% python3 -q
>>> import numpy as np
>>> np.set_printoptions(suppress=True, linewidth=120)
>>> E = np.loadtxt("a.csv", delimiter=",")
>>> print(E)
[[ 5.  6.  0.  3.]
 [13.  2.  6. 11.]
 [ 0.  0.  0.  0.]
 [11. 17.  4. 13.]
 [ 9. 19. 19. 16.]
 [ 0.  0.  0.  0.]
 [ 0.  3. 16.  5.]
 [11.  4. 13. 12.]
 [13. 14. 26. 19.]
 [13.  2.  6. 11.]
 [27. 28. 21. 30.]
 [ 0.  0.  3.  0.]
 [11. 15.  0. 11.]
 [ 7.  9.  0.  7.]
 [13. 10. 14. 15.]
 [ 9.  1.  5.  8.]
 [19. 17. 24. 23.]
 [ 5.  3.  0.  2.]
 [ 9.  0.  6.  7.]
 [13.  6. 18. 15.]
 [ 0.  0. 23.  6.]
 [15. 14. 25. 20.]
 [ 7.  0.  3.  6.]
 [19. 14.  0. 16.]
 [ 7.  8.  3.  8.]
 [ 7.  7.  0.  7.]
 [ 5.  6.  0.  3.]
 [11. 14. 27. 18.]]
>>> lab = E[:, 0] > np.median(E[:, 0])
>>> f = E[lab].mean(axis=0) - E[~lab].mean(axis=0)
>>> print(round(float((((E - E.mean(axis=0)) @ f > 0) == lab).mean()), 1))
0.9
>>> print(f.round(1))
[ 9.9  7.9  9.  11.3]
>>> print(lab.astype(int))
[0 1 0 1 0 0 0 1 1 1 1 0 1 0 1 0 1 0 0 1 0 1 0 1 0 0 0 1]
>>> M = np.loadtxt("x.csv", delimiter=",")
>>> print(M.round(1))
[[ 1.3 -0.6 -0.2]
 [-0.7  0.  -1.7]
 [ 1.1 -0.3 -0.4]]
>>> Q, evecs = np.linalg.qr(M[:, :2])[0], np.linalg.qr(M[:, 2:])[0]
>>> s = np.linalg.svd(Q.T @ evecs, compute_uv=False)
>>> print(round(float(np.linalg.norm(Q @ Q.T - evecs @ evecs.T, 2)), 1))
1.0
>>> print((s > 0.9).sum())
0
>>> print(s.round(1))
[0.8]
>>> print(np.round(np.degrees(np.arccos(s.clip(0, 1))), 1))
[40.2]
>>> B = M / np.sqrt((M ** 2).mean(axis=1, keepdims=True))
>>> print(np.linalg.matrix_rank(B) == np.linalg.matrix_rank(M))
True
>>> print(np.round(np.linalg.norm(B, axis=1), 1))
[1.7 1.7 1.7]
>>> f = np.array([-2, -1, -3])
>>> B = M + np.outer(f, np.eye(3)[0])
>>> print(B.round(1))
[[-0.7 -0.6 -0.2]
 [-1.7  0.  -1.7]
 [-1.9 -0.3 -0.4]]
>>> Uu, s, Vt = np.linalg.svd(M, full_matrices=False)
>>> print((s > 1e-8).sum())
3
>>> print(Uu.shape, s.shape, Vt.shape)
(3, 3) (3,) (3, 3)
>>> print(s.round(1))
[2.  1.7 0.2]
>>> print(np.allclose(Uu * s @ Vt, M))
True
>>> print(np.round(np.sqrt((s ** 2).sum()), 1), round(np.linalg.norm(M), 1))
2.6 2.6
>>> print(np.round(s / s[0], 1))
[1.  0.9 0.1]
